In [1]: import numpy as np

In [2]: import numpy.linalg as la

In [3]: np.set_printoptions(suppress=True, linewidth=160)

In [4]: tidy = lambda a: np.round(a, 3) + 0

In [5]: W0 = np.array([[5, -7, -4, 6, -2, -3, 0],
   ...:     [5, 8, 9, -9, 8, -2, 0],
   ...:     [-1, -5, -3, 4, 9, 8, 1],
   ...:     [-8, -2, -6, -2, -6, 6, -7],
   ...:     [-7, 8, -2, -4, 9, 2, 5],
   ...:     [-1, -5, -3, 4, 9, 8, 1],
   ...:     [5, 0, -1, -8, 7, -2, 7],
   ...:     [-3, -7, -5, 5, 4, 8, -7]])

In [6]: W0
Out[6]: 
array([[ 5, -7, -4,  6, -2, -3,  0],
       [ 5,  8,  9, -9,  8, -2,  0],
       [-1, -5, -3,  4,  9,  8,  1],
       [-8, -2, -6, -2, -6,  6, -7],
       [-7,  8, -2, -4,  9,  2,  5],
       [-1, -5, -3,  4,  9,  8,  1],
       [ 5,  0, -1, -8,  7, -2,  7],
       [-3, -7, -5,  5,  4,  8, -7]])

In [7]: # rows 2 and 5 are equal

In [8]: vec = np.array([-8, -4, 2, -1, -7, 0, -7])

In [9]: target = W0 @ vec

In [10]: b, lr = np.zeros(7), 1 / la.norm(W0, 2) ** 2

In [11]: for i in range(10):
    ...:     b -= lr * W0.T @ (W0 @ b - target)
    ...:     if i % 2 == 0: print(i, round(la.norm(W0 @ b - target), 3))
    ...: 
0 97.444
2 39.405
4 21.5
6 14.219
8 10.595

In [12]: print(tidy(b))
[-4.83  -0.177 -0.981  0.373 -7.871  1.948 -6.857]

In [13]: A2 = W0 / la.norm(W0, axis=1, keepdims=True)

In [14]: cov = A2 @ A2.T

In [15]: np.argwhere(np.triu(np.abs(cov) > 0.95, 1))
Out[15]: array([[2, 5]])

In [16]: (cov - 2 * np.eye(8)).round(6).argmax(axis=1)
Out[16]: array([7, 6, 5, 7, 6, 2, 1, 2])

In [17]: print((np.abs(cov) > 0.9).astype(int))
[[1 0 0 0 0 0 0 0]
 [0 1 0 0 0 0 0 0]
 [0 0 1 0 0 1 0 0]
 [0 0 0 1 0 0 0 0]
 [0 0 0 0 1 0 0 0]
 [0 0 1 0 0 1 0 0]
 [0 0 0 0 0 0 1 0]
 [0 0 0 0 0 0 0 1]]

In [18]: print(tidy(np.degrees(np.arccos(np.clip(cov[2, 7], -1, 1)))))
39.803

In [19]: A = np.loadtxt("test8.csv", delimiter=",")

In [20]: A
Out[20]: 
array([[ 48.593,  88.106, -19.428,  50.743],
       [ 50.653,  90.274, -18.629,  49.397],
       [ 52.203,  91.011, -19.152,  48.914],
       [ 48.3  ,  89.954, -17.805,  52.131],
       [ 49.429,  89.596, -20.99 ,  50.13 ],
       [ 48.454,  89.903, -20.305,  49.837],
       [ 50.615,  89.742, -20.328,  48.22 ],
       [ 49.97 ,  90.117, -20.912,  49.487],
       [ 51.272,  90.2  , -20.118,  49.636],
       [ 51.526,  92.019, -20.488,  51.874],
       [ 51.015,  87.628, -21.051,  49.805],
       [ 49.494,  89.309, -19.885,  48.523],
       [ 49.593,  90.931, -19.192,  49.333],
       [ 50.464,  91.192, -17.779,  50.15 ],
       [ 51.255,  90.67 , -19.091,  49.788],
       [ 49.748,  90.889, -19.337,  50.017],
       [ 49.568,  88.439, -19.155,  50.106],
       [ 49.347,  91.258, -19.095,  50.063],
       [ 47.849,  90.818, -20.612,  50.565],
       [ 48.97 ,  89.863, -20.045,  49.779],
       [ 52.052,  89.203, -19.704,  51.409],
       [ 50.339,  88.855, -19.429,  50.701]])

In [21]: A2 = np.c_[A[:, :2] @ np.array([[1, 2], [1, 0]]), np.array([7, 9, 1, 5, 2, 5, 4, 8, 5, 5, 0, 0, 1, 8, 2, 3, 6, 2, 1, 5, 7, 5])]

In [22]: tidy(A2)
Out[22]: 
array([[136.699,  97.186,   7.   ],
       [140.927, 101.306,   9.   ],
       [143.214, 104.406,   1.   ],
       [138.254,  96.6  ,   5.   ],
       [139.025,  98.858,   2.   ],
       [138.357,  96.908,   5.   ],
       [140.357, 101.23 ,   4.   ],
       [140.087,  99.94 ,   8.   ],
       [141.472, 102.544,   5.   ],
       [143.545, 103.052,   5.   ],
       [138.643, 102.03 ,   0.   ],
       [138.803,  98.988,   0.   ],
       [140.524,  99.186,   1.   ],
       [141.656, 100.928,   8.   ],
       [141.925, 102.51 ,   2.   ],
       [140.637,  99.496,   3.   ],
       [138.007,  99.136,   6.   ],
       [140.605,  98.694,   2.   ],
       [138.667,  95.698,   1.   ],
       [138.833,  97.94 ,   5.   ],
       [141.255, 104.104,   7.   ],
       [139.194, 100.678,   5.   ]])

In [23]: la.matrix_rank(np.c_[A, A2])
Out[23]: np.int64(5)

In [24]: print(tidy(la.lstsq(A, A2[:, 0])[0]))
[1. 1. 0. 0.]

In [25]: vec = np.array([2, 1, 3, 0])

In [26]: print(la.norm(A @ vec) <= la.norm(A, 2) * la.norm(vec) + 1e-9)
True

In [27]: A @ np.eye(4)[2]
Out[27]: 
array([-19.428, -18.629, -19.152, -17.805, -20.99 , -20.305, -20.328, -20.912, -20.118, -20.488, -21.051, -19.885, -19.192, -17.779, -19.091, -19.337, -19.155,
       -19.095, -20.612, -20.045, -19.704, -19.429])

In [28]: r0 = np.array([1, 1, 2, 2, 1, -1, 1, 3, 1, 0])

In [29]: X = 3 * np.eye(10) + np.outer(r0, r0)

In [30]: X
Out[30]: 
array([[ 4.,  1.,  2.,  2.,  1., -1.,  1.,  3.,  1.,  0.],
       [ 1.,  4.,  2.,  2.,  1., -1.,  1.,  3.,  1.,  0.],
       [ 2.,  2.,  7.,  4.,  2., -2.,  2.,  6.,  2.,  0.],
       [ 2.,  2.,  4.,  7.,  2., -2.,  2.,  6.,  2.,  0.],
       [ 1.,  1.,  2.,  2.,  4., -1.,  1.,  3.,  1.,  0.],
       [-1., -1., -2., -2., -1.,  4., -1., -3., -1.,  0.],
       [ 1.,  1.,  2.,  2.,  1., -1.,  4.,  3.,  1.,  0.],
       [ 3.,  3.,  6.,  6.,  3., -3.,  3., 12.,  3.,  0.],
       [ 1.,  1.,  2.,  2.,  1., -1.,  1.,  3.,  4.,  0.],
       [ 0.,  0.,  0.,  0.,  0.,  0.,  0.,  0.,  0.,  3.]])

In [31]: # equal to its transpose

In [32]: rng = np.random.default_rng(300707)

In [33]: lab = rng.permutation(10)

In [34]: A2 = X[:, lab] * rng.choice([-1, 1], 10)

In [35]: A2
Out[35]: 
array([[  0.,  -1.,   2.,   2.,  -3.,   1.,   1.,  -1.,  -4.,  -1.],
       [  0.,  -1.,   2.,   2.,  -3.,   4.,   1.,  -1.,  -1.,  -1.],
       [  0.,  -2.,   4.,   7.,  -6.,   2.,   2.,  -2.,  -2.,  -2.],
       [  0.,  -2.,   7.,   4.,  -6.,   2.,   2.,  -2.,  -2.,  -2.],
       [  0.,  -1.,   2.,   2.,  -3.,   1.,   1.,  -1.,  -1.,  -4.],
       [  0.,   1.,  -2.,  -2.,   3.,  -1.,  -1.,   4.,   1.,   1.],
       [  0.,  -4.,   2.,   2.,  -3.,   1.,   1.,  -1.,  -1.,  -1.],
       [  0.,  -3.,   6.,   6., -12.,   3.,   3.,  -3.,  -3.,  -3.],
       [  0.,  -1.,   2.,   2.,  -3.,   1.,   4.,  -1.,  -1.,  -1.],
       [  3.,  -0.,   0.,   0.,  -0.,   0.,   0.,   0.,  -0.,  -0.]])

In [36]: Uu, _, Vh = la.svd(X.T @ A2)

In [37]: print(lab)
[9 6 3 2 7 1 8 5 0 4]

In [38]: tidy(la.lstsq(X, A2)[0])
Out[38]: 
array([[ 0.,  0.,  0.,  0.,  0.,  0.,  0.,  0., -1.,  0.],
       [ 0.,  0.,  0.,  0.,  0.,  1.,  0.,  0.,  0.,  0.],
       [ 0.,  0.,  0.,  1.,  0.,  0.,  0.,  0.,  0.,  0.],
       [ 0.,  0.,  1.,  0.,  0.,  0.,  0.,  0.,  0.,  0.],
       [ 0.,  0.,  0.,  0.,  0.,  0.,  0.,  0.,  0., -1.],
       [ 0.,  0.,  0.,  0.,  0.,  0.,  0.,  1.,  0.,  0.],
       [ 0., -1.,  0.,  0.,  0.,  0.,  0.,  0.,  0.,  0.],
       [ 0.,  0.,  0.,  0., -1.,  0.,  0.,  0.,  0.,  0.],
       [ 0.,  0.,  0.,  0.,  0.,  0.,  1.,  0.,  0.,  0.],
       [ 1.,  0.,  0.,  0.,  0.,  0.,  0.,  0.,  0.,  0.]])

In [39]: def softmax(z):
    ...:     e = np.exp(z - z.max(axis=-1, keepdims=True))
    ...:     return e / e.sum(axis=-1, keepdims=True)
    ...: 

In [40]: tidy(softmax(X[4] + 3))
Out[40]: array([0.027, 0.027, 0.073, 0.073, 0.537, 0.004, 0.027, 0.197, 0.027, 0.01 ])

In [41]: tidy(softmax(X[4]))
Out[41]: array([0.027, 0.027, 0.073, 0.073, 0.537, 0.004, 0.027, 0.197, 0.027, 0.01 ])

In [42]: scores = X @ X.T / np.sqrt(10)

In [43]: print(softmax(scores).round(6).argmax(axis=1))
[7 7 7 7 7 5 7 7 7 9]

In [44]: tidy(softmax(scores))
Out[44]: 
array([[0.   , 0.   , 0.   , 0.   , 0.   , 0.   , 0.   , 1.   , 0.   , 0.   ],
       [0.   , 0.   , 0.   , 0.   , 0.   , 0.   , 0.   , 1.   , 0.   , 0.   ],
       [0.   , 0.   , 0.   , 0.   , 0.   , 0.   , 0.   , 1.   , 0.   , 0.   ],
       [0.   , 0.   , 0.   , 0.   , 0.   , 0.   , 0.   , 1.   , 0.   , 0.   ],
       [0.   , 0.   , 0.   , 0.   , 0.   , 0.   , 0.   , 1.   , 0.   , 0.   ],
       [0.   , 0.   , 0.   , 0.   , 0.   , 1.   , 0.   , 0.   , 0.   , 0.   ],
       [0.   , 0.   , 0.   , 0.   , 0.   , 0.   , 0.   , 1.   , 0.   , 0.   ],
       [0.   , 0.   , 0.   , 0.   , 0.   , 0.   , 0.   , 1.   , 0.   , 0.   ],
       [0.   , 0.   , 0.   , 0.   , 0.   , 0.   , 0.   , 1.   , 0.   , 0.   ],
       [0.038, 0.038, 0.038, 0.038, 0.038, 0.038, 0.038, 0.038, 0.038, 0.657]])

In [45]: tidy(softmax(scores + np.triu(np.full(scores.shape, -np.inf), 1)))
Out[45]: 
array([[1.   , 0.   , 0.   , 0.   , 0.   , 0.   , 0.   , 0.   , 0.   , 0.   ],
       [0.055, 0.945, 0.   , 0.   , 0.   , 0.   , 0.   , 0.   , 0.   , 0.   ],
       [0.   , 0.   , 1.   , 0.   , 0.   , 0.   , 0.   , 0.   , 0.   , 0.   ],
       [0.   , 0.   , 0.055, 0.945, 0.   , 0.   , 0.   , 0.   , 0.   , 0.   ],
       [0.   , 0.   , 0.5  , 0.5  , 0.001, 0.   , 0.   , 0.   , 0.   , 0.   ],
       [0.   , 0.   , 0.   , 0.   , 0.   , 1.   , 0.   , 0.   , 0.   , 0.   ],
       [0.   , 0.   , 0.499, 0.499, 0.   , 0.   , 0.001, 0.   , 0.   , 0.   ],
       [0.   , 0.   , 0.   , 0.   , 0.   , 0.   , 0.   , 1.   , 0.   , 0.   ],
       [0.   , 0.   , 0.   , 0.   , 0.   , 0.   , 0.   , 1.   , 0.   , 0.   ],
       [0.038, 0.038, 0.038, 0.038, 0.038, 0.038, 0.038, 0.038, 0.038, 0.657]])
